% ipython --no-banner

In [1]: import numpy as np

In [2]: np.set_printoptions(precision=2, suppress=True, linewidth=160, floatmode="fixed")

In [3]: def rnd(a):
   ...:     return np.round(a, 2) + 0
   ...: 

In [4]: rng = np.random.default_rng(313406)

In [5]: E = rng.normal(size=(34, 4)) + 10 * np.array([1, -3, -2, 3])

In [6]: rnd(E)
Out[6]: 
array([[  9.73, -30.31, -19.50,  29.09],
       [ 11.23, -28.69, -20.93,  28.69],
       [ 11.34, -29.08, -19.49,  29.46],
       [  9.24, -30.01, -18.18,  27.82],
       [  9.30, -30.28, -19.12,  30.74],
       [  9.48, -28.70, -20.17,  29.06],
       [ 11.26, -29.64, -21.64,  29.74],
       [ 10.40, -31.07, -21.16,  28.72],
       [ 12.60, -28.72, -21.41,  30.13],
       [ 10.38, -29.97, -18.57,  28.86],
       [  9.48, -29.46, -20.48,  29.77],
       [ 10.46, -30.74, -19.50,  30.72],
       [ 10.43, -28.44, -19.57,  29.22],
       [  9.91, -30.88, -18.36,  31.46],
       [ 10.62, -29.59, -21.59,  31.26],
       [ 12.57, -29.30, -20.57,  31.21],
       [ 10.27, -31.75, -18.87,  30.26],
       [  9.36, -29.84, -21.17,  29.94],
       [ 11.37, -30.88, -17.59,  28.42],
       [ 11.10, -29.08, -21.23,  30.76],
       [ 10.85, -30.25, -20.84,  30.41],
       [  9.56, -31.12, -19.36,  29.75],
       [ 10.54, -31.31, -19.41,  28.54],
       [  9.20, -31.97, -20.12,  30.01],
       [  9.64, -31.17, -21.65,  31.07],
       [ 10.28, -29.12, -22.64,  29.41],
       [ 12.38, -30.31, -20.17,  29.32],
       [ 10.26, -30.38, -20.46,  29.21],
       [  8.16, -29.86, -20.27,  28.29],
       [ 10.28, -28.71, -19.81,  29.86],
       [  8.34, -30.14, -19.42,  31.32],
       [ 12.01, -29.00, -20.11,  28.02],
       [ 10.61, -28.62, -19.49,  30.69],
       [  9.81, -30.27, -19.17,  27.56]])

In [7]: A2 = np.c_[E[:, :1] @ np.array([[2]]), np.array([1, 2, 1, 1, 1, 3, 0, 1, 3, 1, 2, 3, 0, 0, 1, 0, 0, 0, 3, 3, 3, 2, 3, 3, 1, 2, 0, 3, 3, 1, 0, 2, 1, 2])]

In [8]: rnd(A2)
Out[8]: 
array([[19.46,  1.00],
       [22.46,  2.00],
       [22.68,  1.00],
       [18.48,  1.00],
       [18.60,  1.00],
       [18.96,  3.00],
       [22.51,  0.00],
       [20.80,  1.00],
       [25.20,  3.00],
       [20.77,  1.00],
       [18.95,  2.00],
       [20.92,  3.00],
       [20.87,  0.00],
       [19.83,  0.00],
       [21.23,  1.00],
       [25.14,  0.00],
       [20.54,  0.00],
       [18.72,  0.00],
       [22.74,  3.00],
       [22.20,  3.00],
       [21.70,  3.00],
       [19.12,  2.00],
       [21.07,  3.00],
       [18.40,  3.00],
       [19.29,  1.00],
       [20.57,  2.00],
       [24.75,  0.00],
       [20.52,  3.00],
       [16.31,  3.00],
       [20.57,  1.00],
       [16.68,  0.00],
       [24.01,  2.00],
       [21.22,  1.00],
       [19.63,  2.00]])

In [9]: np.linalg.matrix_rank(np.c_[E, A2])
Out[9]: np.int64(5)

In [10]: rnd(np.linalg.norm(np.linalg.qr(E)[0].T @ A2, axis=0) ** 2 / ((A2 ** 2).sum(axis=0) + 1e-12))
Out[10]: array([1.00, 0.69])

In [11]: rnd(np.linalg.lstsq(E, A2[:, 0])[0])
Out[11]: array([2.00, 0.00, 0.00, 0.00])

In [12]: Ac = E - E.mean(axis=0)

In [13]: U, s, Vh = np.linalg.svd(Ac, full_matrices=False)

In [14]: rnd(Ac.mean(axis=0))
Out[14]: array([0.00, 0.00, 0.00, 0.00])

In [15]: rnd((s ** 2).sum() ** 2 / (s ** 4).sum())
Out[15]: np.float64(3.47)

In [16]: np.linalg.matrix_rank(Ac)
Out[16]: np.int64(4)

In [17]: np.searchsorted(np.cumsum(s ** 2) / (s ** 2).sum(), 0.9) + 1
Out[17]: np.int64(4)

In [18]: np.abs(Vh[0]).argmax()
Out[18]: np.int64(2)

In [19]: rnd(s ** 2 / (s ** 2).sum())
Out[19]: array([0.40, 0.28, 0.19, 0.14])

In [20]: (np.sign(U[:, 0]) == np.sign(U[0, 0])).astype(int)
Out[20]: array([1, 0, 0, 1, 1, 0, 0, 0, 0, 1, 0, 1, 0, 1, 0, 0, 1, 0, 1, 0, 0, 1, 1, 1, 0, 0, 0, 1, 1, 0, 1, 0, 0, 1])

In [21]: X = np.load("case19.npy")

In [22]: X
Out[22]: 
array([[ -2.88,   2.63,   2.95,  -2.95,   3.67,   2.19,  -0.88,   2.50,  -5.58,  -1.13,   4.37,  -0.06,  -3.34],
       [ -3.32,   2.28,   4.38,  -4.86,   3.60,   0.93,  -1.42,   5.49,  -4.94,  -3.33,   3.34,   1.16,  -2.97],
       [  6.24,   0.55,   1.38,   4.89, -10.67,   2.77,  -1.14,   0.15,  -1.26,  -3.37,  -4.88,   2.93,  -0.65],
       [  6.09,  -2.62,   2.74,   5.81, -10.80,   3.39,  -1.14,   1.55,  -1.11,  -2.71,  -5.30,   5.02,   0.45],
       [  4.45,  -0.64,   2.81,   5.25, -11.92,   1.56,  -0.11,   2.18,  -1.06,  -0.09,  -5.49,   2.55,  -1.27],
       [ -0.45,   0.83,   2.24,  -1.71,   3.66,   0.12,  -0.42,   5.57,  -2.33,  -3.47,   3.23,   1.68,  -0.79],
       [ -1.16,   0.49,   3.07,  -4.37,   4.71,   0.40,  -0.67,   5.18,  -4.58,  -1.42,   3.88,   1.38,  -3.31],
       [ -3.25,   0.30,   3.53,  -3.55,   2.19,   1.83,  -1.32,   4.30,  -2.06,  -2.15,   3.09,   1.20,  -2.87],
       [  5.08,  -1.07,   3.29,   5.87, -11.49,   2.60,  -0.03,   2.29,  -0.82,  -2.43,  -6.24,   1.39,   1.00],
       [  4.43,  -3.41,   1.04,   4.23, -11.14,   0.63,   0.16,   2.45,  -0.87,  -2.41,  -4.63,   2.55,  -1.86],
       [ -2.16,   1.95,   2.81,  -3.54,   2.90,   0.91,   0.43,   5.16,  -5.08,  -0.24,   3.91,   1.06,  -2.20],
       [ -2.42,   0.98,   1.36,  -3.24,   3.87,   1.52,  -2.12,   5.67,  -4.73,  -2.43,   4.22,   0.76,  -2.89],
       [ -2.15,   0.79,   2.96,  -4.19,   2.92,  -0.01,   1.77,   5.35,  -4.15,  -0.79,   4.48,   1.20,  -2.56],
       [ -2.24,   1.16,   3.65,  -2.58,   3.08,   1.00,  -0.22,   4.11,  -5.58,  -1.51,   3.74,   1.81,  -1.36],
       [  4.33,  -0.72,   2.73,   2.78, -10.34,   2.51,  -0.58,   1.85,  -0.19,  -0.46,  -5.03,   2.13,  -0.69],
       [  4.01,  -1.65,   1.19,   3.72, -10.78,   3.44,  -1.53,   0.51,  -1.43,  -1.97,  -5.00,   2.70,  -0.42],
       [  4.89,  -2.04,   2.62,   3.45, -10.12,   1.17,   0.01,   1.51,   0.54,  -2.28,  -2.78,   2.08,   0.55],
       [  2.24,  -1.44,   1.94,   3.65,  -8.92,   0.96,   0.21,   0.21,  -1.37,  -2.62,  -6.93,   2.29,   0.93],
       [  3.70,  -1.43,   0.67,   3.72, -10.07,   3.07,   0.25,   1.02,  -2.47,  -1.82,  -4.78,   3.18,   0.80],
       [  5.70,  -0.44,   2.65,   3.88, -10.08,   2.17,  -0.59,   0.46,  -0.03,  -2.69,  -4.20,   2.12,  -0.79],
       [  3.67,  -3.58,   2.21,   4.43,  -9.09,   2.92,   0.48,   2.90,  -0.58,  -3.52,  -5.19,   0.51,  -0.97],
       [ -3.64,   2.63,   3.32,  -4.19,   2.58,   0.63,  -0.22,   2.67,  -3.69,  -2.54,   4.77,   1.52,  -3.31],
       [  6.64,  -2.45,   1.70,   3.24, -11.25,   1.90,   0.37,   1.47,  -1.94,  -1.79,  -4.71,   2.38,   0.34],
       [ -2.49,   0.37,   3.44,  -3.35,   2.49,   2.81,  -0.42,   4.68,  -3.75,  -3.54,   3.57,   0.84,  -3.20],
       [  6.18,  -2.09,   3.80,   3.78,  -9.46,   1.83,  -0.62,   1.56,  -0.93,  -1.17,  -4.45,   2.23,  -0.72],
       [ -1.95,  -0.25,   4.94,  -3.44,   3.79,   1.44,  -0.63,   5.37,  -4.35,  -1.85,   2.96,   2.31,  -2.71],
       [  4.24,  -2.52,   0.67,   4.84,  -9.24,   2.86,  -2.06,   0.73,  -1.74,  -2.10,  -4.98,   2.23,  -1.06],
       [  4.64,  -1.67,   3.01,   5.23, -10.14,   2.20,  -0.66,   0.85,  -2.71,  -2.02,  -3.90,   4.01,  -0.26],
       [ -3.46,  -0.38,   4.64,  -4.16,   3.40,   1.96,   0.65,   6.29,  -5.85,  -1.22,   3.68,  -0.34,  -2.02],
       [ -3.04,   1.58,   5.90,  -3.72,   2.65,   2.68,  -0.59,   5.15,  -3.84,  -3.34,   4.98,   1.10,  -2.22],
       [  4.20,  -2.08,   0.34,   4.71,  -9.74,   3.04,   0.39,   1.06,   0.23,  -3.05,  -3.89,   2.92,   0.02],
       [ -1.97,   2.11,   4.09,  -3.81,   1.20,   1.32,  -1.14,   4.09,  -4.09,  -1.16,   4.03,   1.92,  -2.95],
       [  4.23,  -3.12,   2.17,   3.34, -10.38,   3.69,  -0.40,   1.27,  -0.03,  -4.00,  -5.07,   1.51,  -0.73],
       [  4.09,  -0.51,   1.29,   4.28,  -8.93,   2.02,   0.26,  -0.48,  -1.51,  -1.79,  -3.02,   0.36,  -0.01],
       [ -0.78,   1.25,   0.76,  -2.83,   4.14,   1.76,  -1.60,   3.63,  -5.66,  -2.45,   2.39,   0.94,  -1.81],
       [ -2.34,   1.09,   6.49,  -3.60,   3.65,   2.26,  -0.62,   5.29,  -3.83,  -2.89,   4.36,   1.85,  -2.38],
       [  5.98,  -1.70,   2.45,   6.66, -10.50,   0.71,  -0.66,   1.60,  -0.27,   0.06,  -4.58,   3.04,  -0.56],
       [ -2.30,   2.26,   3.48,  -3.75,   3.04,  -0.03,  -2.23,   5.67,  -4.87,  -2.81,   3.21,   0.84,  -0.09],
       [ -2.08,   2.38,   4.06,  -4.63,   4.78,   0.78,  -2.52,   5.16,  -6.12,  -2.93,   5.07,   0.01,  -1.79],
       [  3.62,  -1.42,   3.28,   4.37, -11.52,   1.43,   0.20,   2.80,   0.82,  -2.73,  -4.50,   0.32,   1.62],
       [  4.76,  -3.21,   2.54,   3.09,  -8.72,   1.09,  -1.61,   1.70,  -1.02,  -0.99,  -5.98,   4.74,   2.86],
       [ -2.60,  -0.20,   2.33,  -2.24,   3.07,   1.79,   0.30,   4.38,  -4.99,  -0.95,   3.61,   0.12,  -2.61],
       [ -2.96,   0.89,   4.49,  -2.48,   2.30,  -0.03,   0.41,   4.40,  -4.52,  -3.43,   2.87,   1.73,  -1.75],
       [ -2.53,   0.44,   0.94,  -2.48,   3.15,   0.31,  -2.46,   4.70,  -3.05,  -2.28,   3.96,   1.07,  -0.14],
       [  4.95,  -2.48,   1.42,   3.70, -11.11,   1.61,   0.71,   1.16,   0.43,  -1.46,  -5.39,   2.76,  -0.47],
       [ -2.42,   2.22,   5.15,  -3.85,   3.64,  -0.29,  -2.59,   6.20,  -4.27,  -0.98,   4.12,   2.62,  -0.89],
       [  3.37,  -1.62,   1.56,   2.41,  -8.84,   2.70,  -0.75,   1.26,  -1.68,  -2.35,  -4.09,   3.87,  -0.65],
       [ -2.66,   2.16,   4.98,  -2.08,   4.08,   2.56,  -1.70,   3.89,  -5.56,  -1.55,   3.68,   2.10,  -3.11],
       [  4.11,  -2.42,   3.24,   2.15, -11.26,   2.69,  -1.21,  -1.30,  -0.74,  -1.50,  -4.57,   1.14,  -1.22],
       [ -2.30,  -0.72,   3.57,  -4.62,   3.31,   1.05,  -2.90,   5.06,  -7.03,  -0.56,   3.01,   1.01,  -2.30]])

In [23]: q, Rm = np.linalg.qr(E)

In [24]: rnd(q.T @ q)
Out[24]: 
array([[1.00, 0.00, 0.00, 0.00],
       [0.00, 1.00, 0.00, 0.00],
       [0.00, 0.00, 1.00, 0.00],
       [0.00, 0.00, 0.00, 1.00]])

In [25]: rnd(abs(Rm[0, 0])), rnd(np.linalg.norm(E[:, 0]))
Out[25]: (np.float64(60.76), np.float64(60.76))

In [26]: np.allclose(Rm.T @ Rm, E.T @ E)
Out[26]: True

In [27]: rnd(Rm)
Out[27]: 
array([[ -60.76,  173.60,  116.48, -172.11],
       [   0.00,  -20.28,   -9.85,   17.08],
       [   0.00,    0.00,   -7.55,    3.70],
       [   0.00,    0.00,    0.00,    6.45]])
